>>> import numpy as np
>>> np.set_printoptions(suppress=True, linewidth=140)
>>> W0 = np.loadtxt("m.csv", delimiter=",")
>>> W0
array([[ -0.06,   0.63,  -0.33,  -0.22,   0.64,   1.04,   0.53,  -0.62,   0.3 ],
       [ -9.57, -15.07,  15.57,   9.61, -11.53, -11.53,  -0.16,  11.38, -13.8 ],
       [ -7.56, -11.94,  11.66,   7.61,  -8.77,  -8.71,  -0.82,   8.69,  -9.85],
       [ -4.31,  -6.  ,   6.78,   3.5 ,  -4.71,  -4.89,  -0.1 ,   4.66,  -5.38],
       [ 14.86,  24.19, -24.31, -14.72,  17.67,  17.99,   0.17, -18.03,  21.21],
       [  8.24,  13.96, -14.16,  -9.24,  11.03,  10.24,  -0.27, -11.04,  12.21],
       [ -4.36,  -6.98,   7.13,   4.28,  -4.83,  -5.64,   0.42,   4.84,  -6.68],
       [-11.36, -18.03,  18.2 ,  10.82, -13.22, -13.37,  -0.02,  13.69, -15.7 ],
       [  2.38,   4.22,  -4.65,  -3.05,   3.31,   3.67,   0.17,  -4.41,   4.51],
       [  4.58,   7.43,  -7.72,  -4.82,   5.47,   5.11,  -0.27,  -5.47,   6.72],
       [  2.72,   3.15,  -3.25,  -2.15,   2.48,   2.34,  -0.52,  -2.29,   2.82],
       [ -2.05,  -2.82,   2.89,   1.55,  -1.9 ,  -2.38,   0.04,   1.83,  -2.26],
       [ -5.82,  -9.9 ,  10.13,   5.94,  -7.36,  -7.19,  -0.3 ,   7.11,  -8.78],
       [  4.93,   7.13,  -7.36,  -4.73,   5.63,   5.08,   0.58,  -5.72,   6.85],
       [  1.41,   2.63,  -2.96,  -1.81,   2.59,   2.04,   0.05,  -2.15,   2.1 ],
       [  6.25,   9.91, -10.26,  -6.34,   7.25,   7.78,   0.01,  -7.53,   8.5 ],
       [ -6.14, -10.07,   9.22,   6.41,  -7.52,  -7.59,  -0.11,   7.42,  -9.51],
       [  1.71,   2.68,  -2.29,  -1.85,   1.62,   1.8 ,   0.61,  -2.16,   2.66],
       [  5.36,   6.64,  -7.69,  -4.42,   5.55,   5.9 ,  -0.37,  -5.49,   6.21],
       [ -3.28,  -5.88,   5.52,   3.22,  -3.83,  -4.1 ,  -0.01,   4.22,  -4.98],
       [  4.26,   6.52,  -6.83,  -4.2 ,   5.2 ,   5.16,  -0.08,  -5.81,   6.08],
       [ -4.48,  -7.01,   5.8 ,   4.55,  -4.42,  -5.18,  -0.09,   5.87,  -6.09],
       [  2.27,   3.17,  -2.9 ,  -2.01,   2.47,   2.44,   0.1 ,  -2.77,   2.52],
       [ -1.85,  -3.61,   2.98,   2.03,  -3.26,  -2.46,  -0.73,   2.57,  -3.08],
       [ -1.27,  -1.83,   1.56,   1.5 ,  -0.69,  -0.98,  -0.49,   1.71,  -1.21],
       [ -1.09,  -2.08,   1.13,   1.06,  -1.84,  -0.81,   0.25,   1.56,  -1.82],
       [  1.38,   2.  ,  -1.63,  -0.8 ,   1.08,   1.27,   0.21,  -0.98,   1.78],
       [  5.29,   8.56,  -8.4 ,  -5.7 ,   6.4 ,   6.25,   0.11,  -6.11,   7.19],
       [  7.17,  11.62, -11.43,  -7.42,   8.36,   8.48,   0.32,  -9.07,  10.1 ],
       [  1.96,   2.17,  -2.34,  -1.36,   2.12,   1.58,   0.22,  -1.57,   1.93],
       [ -4.19,  -6.33,   6.31,   4.15,  -4.77,  -4.87,  -0.44,   4.57,  -4.9 ],
       [ -3.46,  -5.98,   6.03,   3.61,  -4.66,  -4.84,  -0.43,   4.48,  -4.97],
       [ -9.23, -14.72,  15.56,   9.41, -11.12, -11.15,   0.24,  11.34, -13.15],
       [ 12.83,  20.73, -21.35, -12.58,  15.79,  15.39,   0.06, -15.66,  18.03],
       [ -5.06,  -8.45,   8.01,   5.28,  -6.07,  -6.14,   0.2 ,   6.38,  -7.37],
       [  3.73,   6.64,  -6.42,  -4.17,   4.85,   5.  ,  -0.44,  -4.52,   5.33],
       [  4.23,   7.76,  -7.78,  -4.79,   5.8 ,   5.84,  -0.43,  -5.59,   6.79],
       [  3.24,   5.41,  -5.74,  -3.65,   4.37,   4.29,  -0.11,  -3.98,   4.96],
       [ 11.6 ,  18.33, -18.55, -11.5 ,  13.72,  14.03,   0.37, -14.2 ,  16.06]])
>>> hat = W0 @ np.linalg.solve(W0.T @ W0, W0.T)
>>> np.allclose(hat @ hat, hat)
True
>>> np.round(hat @ W0[:, 0], 2)
array([ -0.06,  -9.57,  -7.56,  -4.31,  14.86,   8.24,  -4.36, -11.36,   2.38,   4.58,   2.72,  -2.05,  -5.82,   4.93,   1.41,   6.25,
        -6.14,   1.71,   5.36,  -3.28,   4.26,  -4.48,   2.27,  -1.85,  -1.27,  -1.09,   1.38,   5.29,   7.17,   1.96,  -4.19,  -3.46,
        -9.23,  12.83,  -5.06,   3.73,   4.23,   3.24,  11.6 ])
>>> W2 = W0[[8, 32]].astype(float)
>>> for _ in range(7):
...     idx = np.linalg.norm(W0[:, None] - W2, axis=-1).argmin(axis=1)
...     W2 = np.array([W0[idx == j].mean(axis=0) for j in range(2)])
... 
>>> idx
array([0, 1, 1, 1, 0, 0, 1, 1, 0, 0, 0, 1, 1, 0, 0, 0, 1, 0, 0, 1, 0, 1, 0, 1, 1, 1, 0, 0, 0, 0, 1, 1, 1, 0, 1, 0, 0, 0, 0])
>>> np.round(W2[1] - W2[0], 2)
array([-10.02, -16.02,  16.02,  10.04, -11.98, -12.02,  -0.2 ,  12.16, -14.07])
>>> B = np.c_[W0[:, :6] @ np.array([[-1, -2, 1, 2, 1, -1],
...     [-1, -1, -2, -2, -1, 2],
...     [1, 1, 1, -2, -1, -1],
...     [-1, -1, -2, 0, 2, 2],
...     [-1, 2, 0, 0, 0, 2],
...     [-2, 1, -1, 0, 2, 0]]), np.array([-1, -1, -2, 3, -3, -2, 1, -3, 0, 2, 0, -2, -1, 1, 3, 0, -3, 2, 1, 2, -2, -3, -1, 0, -2, -1, 2, 1, 3, 3, 1, -1, 2, -1, 2, 1, 2, -3, -2])]
>>> B.round(2)
array([[  -3.4 ,    1.7 ,   -2.25,   -0.72,    1.28,    2.49,   -1.  ],
       [  65.19,    5.58,   28.45,  -20.14,  -13.91,  -39.98,   -1.  ],
       [  49.74,    4.86,   21.47,  -14.56,   -9.48,  -30.3 ,   -2.  ],
       [  28.08,    3.59,   12.36,  -10.18,   -7.87,  -16.89,    3.  ],
       [-102.29,  -10.17,  -46.38,   29.96,   21.52,   63.73,   -3.  ],
       [ -58.63,   -3.06,  -25.6 ,   16.88,   10.44,   37.42,   -2.  ],
       [  30.3 ,    3.25,   13.81,   -9.02,   -7.23,  -17.83,    1.  ],
       [  76.73,    8.32,   34.63,  -23.06,  -16.63,  -47.7 ,   -3.  ],
       [ -18.85,   -0.29,   -8.28,    5.62,    4.05,   11.23,    0.  ],
       [ -30.6 ,   -3.44,  -13.47,    9.74,    5.45,   19.3 ,    2.  ],
       [ -14.13,   -2.39,   -4.87,    5.64,    3.2 ,    7.49,    0.  ],
       [  12.87,    2.08,    5.76,   -4.24,   -3.78,   -7.18,   -2.  ],
       [  41.65,    3.82,   19.42,  -12.1 ,   -8.55,  -26.95,   -1.  ],
       [ -30.48,   -3.28,  -12.31,   10.32,    5.86,   18.49,    1.  ],
       [ -11.86,    0.62,   -5.23,    3.48,    2.2 ,    8.37,    3.  ],
       [ -42.89,   -4.05,  -18.93,   13.2 ,    9.48,   25.65,    0.  ],
       [  41.72,    2.53,   17.99,  -10.58,   -7.65,  -25.44,   -3.  ],
       [ -10.05,   -1.5 ,   -4.04,    2.64,    1.22,    5.48,    2.  ],
       [ -32.62,   -3.63,  -12.67,   12.82,    9.37,   17.87,    1.  ],
       [  23.49,    2.98,   11.66,   -5.84,   -4.68,  -15.22,    2.  ],
       [ -28.93,   -2.11,  -12.37,    9.14,    6.49,   17.61,   -2.  ],
       [  27.52,    3.2 ,   11.42,   -6.54,   -4.53,  -15.08,   -3.  ],
       [ -13.68,   -1.22,   -5.39,    4.  ,    2.86,    7.89,   -1.  ],
       [  14.59,   -0.72,    6.75,   -2.44,   -2.08,  -10.81,    0.  ],
       [   5.81,    2.07,    1.93,   -2.  ,    0.04,   -2.33,   -2.  ],
       [   6.7 ,   -0.16,    2.89,   -0.28,    0.36,   -5.76,   -1.  ],
       [  -7.83,   -2.16,   -3.92,    2.02,    1.95,    4.81,    2.  ],
       [ -35.45,   -2.79,  -15.08,   10.26,    6.23,   21.63,    1.  ],
       [ -48.12,   -4.77,  -21.14,   13.96,    9.1 ,   29.38,    3.  ],
       [ -10.39,   -1.25,   -3.58,    4.26,    2.57,    6.24,    3.  ],
       [  27.19,    2.46,   11.35,   -8.34,   -5.61,  -16.02,    1.  ],
       [  26.2 ,    1.16,   12.15,   -7.02,   -5.97,  -16.63,   -1.  ],
       [  63.52,    5.94,   28.1 ,  -20.14,  -13.55,  -39.19,    2.  ],
       [ -88.9 ,   -8.19,  -40.21,   26.9 ,   19.07,   56.4 ,   -1.  ],
       [  34.59,    3.02,   15.43,   -9.24,   -6.34,  -21.43,    2.  ],
       [ -27.47,   -1.65,  -12.63,    7.02,    5.17,   17.33,    1.  ],
       [ -32.46,   -1.77,  -15.33,    8.5 ,    6.35,   21.09,    2.  ],
       [ -23.69,   -0.95,  -10.31,    7.14,    4.85,   14.76,   -3.  ],
       [ -78.76,   -7.11,  -34.64,   23.64,   16.88,   48.05,   -2.  ]])
>>> np.linalg.matrix_rank(np.c_[W0, B])
np.int64(10)
